% python3 -q
>>> import numpy as np
>>> np.set_printoptions(precision=1, suppress=True, linewidth=200)
>>> X = np.load("a.npy")
>>> print(X)
[[-1.1  0.   0.  -0.3  0.6  0.6  0.2]
 [ 1.2  2.7 -0.6 -1.   0.4 -0.9 -1.4]
 [ 1.6  0.2 -0.6 -1.7 -0.1 -0.7 -0.3]
 [-0.4  0.7  0.3  1.5 -0.5 -1.  -1.4]
 [ 1.1 -0.1  0.4 -0.6  0.9 -0.1  0.9]
 [ 0.5 -1.3 -0.5 -0.1 -0.5 -1.2 -0.6]
 [ 0.1  1.9  0.4  0.6 -0.4 -0.7  0.1]
 [ 1.1 -0.3  0.3 -0.5  0.8 -0.2  1. ]
 [-0.4 -0.3 -0.8  0.1  0.3  0.3  0.1]]
>>> vec = np.array([-2, -1, 2, -2, 1, 2, -1])
>>> rhs = X @ vec
>>> c, lr = np.zeros(7), 1 / np.linalg.norm(X, 2) ** 2
>>> for i in range(12):
...     c -= lr * X.T @ (X @ c - rhs)
...     if i % 2 == 0: print(i, round(np.linalg.norm(X @ c - rhs), 1))
... 
0 4.2
2 3.0
4 2.4
6 2.1
8 1.9
10 1.8
>>> print(c)
[-1.6 -0.7  0.2 -1.   0.8  1.9  0.1]
>>> print(np.round(np.linalg.cond(X), 1))
7.3
>>> arr = np.load("m.npy")
>>> print(arr)
[[-2  0 -2 -2 -2  2  1  2]
 [-2 -2 -2  0 -2  0  1  2]
 [ 1  1 -1  2 -1  2  2 -2]
 [-1 -1  1 -2 -2  0  0 -2]
 [ 2  1 -2  2  0 -1 -1 -2]]
>>> vec = np.array([0, 9, 3, -9, 9, -4, -1, -4])
>>> print(np.linalg.norm(arr @ vec) <= np.linalg.norm(arr, 2) * np.linalg.norm(vec) + 1e-9)
True
>>> print(np.sign((arr @ vec).round(6)))
[-1 -1 -1  1 -1]
>>> print(arr @ np.ones(8))
[-3. -5.  4. -7. -1.]
>>> print(arr * vec)
[[  0   0  -6  18 -18  -8  -1  -8]
 [  0 -18  -6   0 -18   0  -1  -8]
 [  0   9  -3 -18  -9  -8  -2   8]
 [  0  -9   3  18 -18   0   0   8]
 [  0   9  -6 -18   0   4   1   8]]
>>> feats = np.loadtxt("sample7.csv", delimiter=",")
>>> print(feats)
[[ -2.1 -13.8   0.3]
 [ -2.2 -13.2   0.3]
 [ -2.2 -12.1   0.3]
 [ -2.2 -11.9   0.3]
 [ -2.2  -8.3   0.4]
 [ -2.2  -8.3   0.4]
 [ -2.2  -5.4   0.3]
 [ -2.1  -3.9   0.1]
 [ -1.7  -1.9  -0.2]
 [ -1.   -0.9  -0.4]
 [ -0.9  -0.8  -0.4]
 [ -0.8  -0.7  -0.4]
 [ -0.6  -0.5  -0.3]
 [ -0.6  -0.5  -0.3]
 [  0.6   0.7   0.5]
 [  1.3   1.8   1.3]
 [  2.6   4.7   3.3]
 [  5.5  15.2   9.7]
 [  7.3  24.4  14.8]
 [  7.3  24.4  14.8]
 [  7.7  26.5  15.9]
 [  8.3  30.2  17.9]
 [  9.   34.8  20.3]]
>>> # row 5 repeats row 4
>>> A2 = np.c_[feats[:, :2] @ np.array([[3, 1], [2, -2]]), np.array([3, -1, -2, 3, 3, -3, -1, 2, -1, 0, -1, -1, -1, 1, -1, 2, 2, -3, 2, 1, 2, -1, -2])]
>>> print(A2)
[[-33.9  25.5   3. ]
 [-33.   24.2  -1. ]
 [-30.8  22.   -2. ]
 [-30.4  21.6   3. ]
 [-23.2  14.4   3. ]
 [-23.2  14.4  -3. ]
 [-17.4   8.6  -1. ]
 [-14.1   5.7   2. ]
 [ -8.9   2.1  -1. ]
 [ -4.8   0.8   0. ]
 [ -4.3   0.7  -1. ]
 [ -3.8   0.6  -1. ]
 [ -2.8   0.4  -1. ]
 [ -2.8   0.4   1. ]
 [  3.2  -0.8  -1. ]
 [  7.5  -2.3   2. ]
 [ 17.2  -6.8   2. ]
 [ 46.9 -24.9  -3. ]
 [ 70.7 -41.5   2. ]
 [ 70.7 -41.5   1. ]
 [ 76.1 -45.3   2. ]
 [ 85.3 -52.1  -1. ]
 [ 96.6 -60.6  -2. ]]
>>> print(np.round(np.linalg.norm(A2 - feats @ np.linalg.lstsq(feats, A2)[0], axis=0), 1) + 0)
[0.  0.  8.8]
>>> print(np.linalg.matrix_rank(np.c_[feats, A2]))
4
>>> print(np.linalg.matrix_rank(A2))
3
>>> print(np.round(np.linalg.lstsq(feats, A2[:, 0])[0], 1) + 0)
[3. 2. 0.]
>>> Uu, s, Vt = np.linalg.svd(A2, full_matrices=False)
>>> print(round(float(np.sqrt((s ** 2).sum())), 1), np.round(np.linalg.norm(A2), 1))
237.0 237.0
>>> print(np.abs(Uu[:, 0]).round(6).argmax())
22
>>> print(np.allclose(Uu * s @ Vt, A2))
True
>>> print(np.round(Uu.T @ A2 @ Vt.T, 1) + 0)
[[236.6   0.    0. ]
 [  0.   10.8   0. ]
 [  0.    0.    8.2]]
>>> print(np.cumsum(s ** 2) / np.sum(s ** 2))
[1. 1. 1.]
>>> print((s > 1e-8).sum())
3
>>> print(s)
[236.6  10.8   8.2]
>>> print(Uu.shape, s.shape, Vt.shape)
(23, 3) (3,) (3, 3)
>>> print(np.round(s / s[0], 1) + 0)
[1. 0. 0.]
>>> A2 = np.array([[-1, -2, 3, 2, 0],
...     [1, -1, 1, -1, 2],
...     [3, 1, 0, -2, -2],
...     [-2, -1, 2, -3, -1],
...     [2, -2, -1, -3, -3]])
>>> K = np.tril(A2)
>>> print(K)
[[-1  0  0  0  0]
 [ 1 -1  0  0  0]
 [ 3  1  0  0  0]
 [-2 -1  2 -3  0]
 [ 2 -2 -1 -3 -3]]
>>> A2 = K[0, 0] * K[1:] - np.outer(K[1:, 0], K[0])
>>> print(A2)
[[ 0  1  0  0  0]
 [ 0 -1  0  0  0]
 [ 0  1 -2  3  0]
 [ 0  2  1  3  3]]
>>> print(np.linalg.matrix_rank(A2), np.linalg.matrix_rank(K))
3 4
>>> print(np.flatnonzero(~A2.round(6).any(axis=1)))
[]
>>> print(K[:, 0] / K[0, 0])
[ 1. -1. -3.  2. -2.]
>>> t = np.radians(60)
>>> r_ = np.eye(8)
>>> r_[7, 7] = r_[1, 1] = np.cos(t)
>>> r_[7, 1], r_[1, 7] = -np.sin(t), np.sin(t)
>>> print(r_)
[[ 1.   0.   0.   0.   0.   0.   0.   0. ]
 [ 0.   0.5  0.   0.   0.   0.   0.   0.9]
 [ 0.   0.   1.   0.   0.   0.   0.   0. ]
 [ 0.   0.   0.   1.   0.   0.   0.   0. ]
 [ 0.   0.   0.   0.   1.   0.   0.   0. ]
 [ 0.   0.   0.   0.   0.   1.   0.   0. ]
 [ 0.   0.   0.   0.   0.   0.   1.   0. ]
 [ 0.  -0.9  0.   0.   0.   0.   0.   0.5]]
>>> A2 = arr @ r_.T
>>> print(np.linalg.svd(arr, compute_uv=False), np.linalg.svd(A2, compute_uv=False))
[7.  4.9 3.8 2.9 2.1] [7.  4.9 3.8 2.9 2.1]
>>> rng = np.random.default_rng(77)
>>> A2 = K + rng.integers(-2, 3, (5, 4)) @ rng.integers(-2, 3, (4, 5))
>>> print(A2)
[[-5  1 -4  0 -4]
 [ 6  5 -2  4 -2]
 [ 9  2  2  2  6]
 [-3  0 -3  0 10]
 [ 4 -5  5 -5 -1]]
>>> print(np.abs(A2 - K).sum(axis=1))
[13 19 17 20 15]
>>> print(np.round(np.linalg.svd(A2 - K, compute_uv=False), 1) + 0)
[13.6 11.3  9.7  0.6  0. ]
>>> A2 = K / np.sqrt((K ** 2).mean(axis=1, keepdims=True))
>>> print(np.linalg.matrix_rank(K - K.mean(axis=1, keepdims=True)))
4
>>> print(np.linalg.matrix_rank(A2) == np.linalg.matrix_rank(K))
True
>>> print(np.linalg.norm(A2, axis=1))
[2.2 2.2 2.2 2.2 2.2]
>>> print(np.linalg.matrix_rank(K, rtol=0.1))
4
>>> J = np.load("data.npy")
>>> print(J)
[[ 16  40  32   8  32  32   8   8  24]
 [  2   5   4   1   4   4   1   1   3]
 [-10 -25 -20  -5 -20 -20  -5  -5 -15]
 [-18 -45 -36  -9 -36 -36  -9  -9 -27]
 [ 10  25  20   5  20  20   5   5  15]
 [ 14  35  28   7  28  28   7   7  21]
 [-12 -30 -24  -6 -24 -24  -6  -6 -18]
 [ -8 -20 -16  -4 -16 -16  -4  -4 -12]]
>>> # looks like rank 1
>>> print(np.round(np.linalg.norm(J, "nuc"), 1))
162.6
>>> print(round(np.linalg.norm(J[3] - J[0]), 1))
160.4
>>> print(round(float(np.linalg.norm(J, 2)), 1))
162.6
>>> print(np.round(np.linalg.norm(J) ** 2 / np.linalg.norm(J, 2) ** 2, 1))
1.0
>>> print(round(np.linalg.norm(J, 1), 1), round(float(np.linalg.norm(J, np.inf)), 1))
225.0 225.0
>>> Z = np.sign(np.array([[2, 2, 3, 1], [3, 2, 3, 0], [0, 2, 1, 1], [1, 0, 1, 2]]))
>>> A2 = (np.tril(Z, -1) + np.eye(4)) @ (np.triu(Z, 1) + np.eye(4))
>>> ev = np.array([4, 3, 2, 4])
>>> A = np.rint(A2 * ev @ np.linalg.inv(A2)) + 0
>>> print(A)
[[ 2.  1. -2.  1.]
 [-4.  6. -4.  2.]
 [-8.  5. -2.  3.]
 [-8.  5. -6.  7.]]
>>> A2 = np.array([[2, 2], [-1, 0], [0, 2], [1, 2], [-2, -1], [-2, -2], [-1, 1], [0, 2]])
>>> print(np.einsum("ik,kj->ij", arr, A2))
[[-7 -9]
 [ 1 -1]
 [-1 -1]
 [ 1 -6]
 [ 8  1]]
>>> print(np.vstack([arr, A2.T]).shape)
(7, 8)
>>> print(np.einsum("ik,kj->ji", arr, A2))
[[-7  1 -1  1  8]
 [-9 -1 -1 -6  1]]
>>> print(np.einsum("ij,ij->i", arr, arr))
[25 21 20 15 19]
>>> print(A2.T @ arr.T)
[[-7  1 -1  1  8]
 [-9 -1 -1 -6  1]]
>>> r0, g = A[2], A[0]
>>> print(r0 @ r0)
102.0
>>> print(r0 @ g)
-4.0
>>> pr = (r0 @ g) / (r0 @ r0) * r0
>>> print((g - pr) @ r0)
0.0
>>> print(np.outer(r0, g))
[[-16.  -8.  16.  -8.]
 [ 10.   5. -10.   5.]
 [ -4.  -2.   4.  -2.]
 [  6.   3.  -6.   3.]]
>>> print(round(np.linalg.norm(r0 + g) ** 2 + np.linalg.norm(r0 - g) ** 2, 1))
224.0
>>> Uu, s = np.linalg.svd(A)
Traceback (most recent call last):
  File "<python-input-87>", line 1, in <module>
    Uu, s = np.linalg.svd(A)
    ^^^^^
ValueError: too many values to unpack (expected 2)
>>> Uu, s, Vt = np.linalg.svd(A, full_matrices=False)
>>> print(s)
[18.1  4.4  3.3  0.4]
>>> print(np.cumsum(s ** 2) / np.sum(s ** 2))
[0.9 1.  1.  1. ]
>>> print(Uu.shape, s.shape, Vt.shape)
(4, 4) (4,) (4, 4)
>>> print(np.round(Vt @ Vt.T, 1) + 0)
[[1. 0. 0. 0.]
 [0. 1. 0. 0.]
 [0. 0. 1. 0.]
 [0. 0. 0. 1.]]
>>> print(np.allclose(Uu * s @ Vt, A))
True
>>> print((s > 1e-8).sum())
4
>>> print(np.round(Uu.T @ A @ Vt.T, 1) + 0)
[[18.1  0.   0.   0. ]
 [ 0.   4.4  0.   0. ]
 [ 0.   0.   3.3  0. ]
 [ 0.   0.   0.   0.4]]
>>> print(np.round(Uu.T @ Uu, 1) + 0)
[[1. 0. 0. 0.]
 [0. 1. 0. 0.]
 [0. 0. 1. 0.]
 [0. 0. 0. 1.]]
>>> E = np.load("dump.npy")
>>> print(E)
[[-0.3 -0.7 16. ]
 [-0.1  0.9 12. ]
 [-0.6  1.4 -4. ]
 [ 1.   1.1 -3. ]]
>>> hat = X @ np.linalg.solve(X.T @ X, X.T)
>>> print(np.linalg.matrix_rank(np.eye(9) - hat))
2
>>> mat = np.loadtxt("out9.csv", delimiter=",")
>>> print(mat)
[[10. 25. 25.  0.  0.  0.]
 [ 5. 15. 25.  0.  0.  0.]
 [20. 15.  0.  0.  0.  0.]
 [ 4. 10. 10.  8. 20. 20.]
 [ 2.  6. 10.  4. 12. 20.]
 [ 8.  6.  0. 16. 12.  0.]]
>>> O, evecs = np.linalg.qr(mat[:, :4])[0], np.linalg.qr(mat[:, 4:])[0]
>>> s = np.linalg.svd(O.T @ evecs, compute_uv=False)
>>> print(np.degrees(np.arccos(s.clip(0, 1))))
[12.5 68.2]
>>> print(round(np.linalg.norm(O @ O.T - evecs @ evecs.T, 2), 1))
1.0
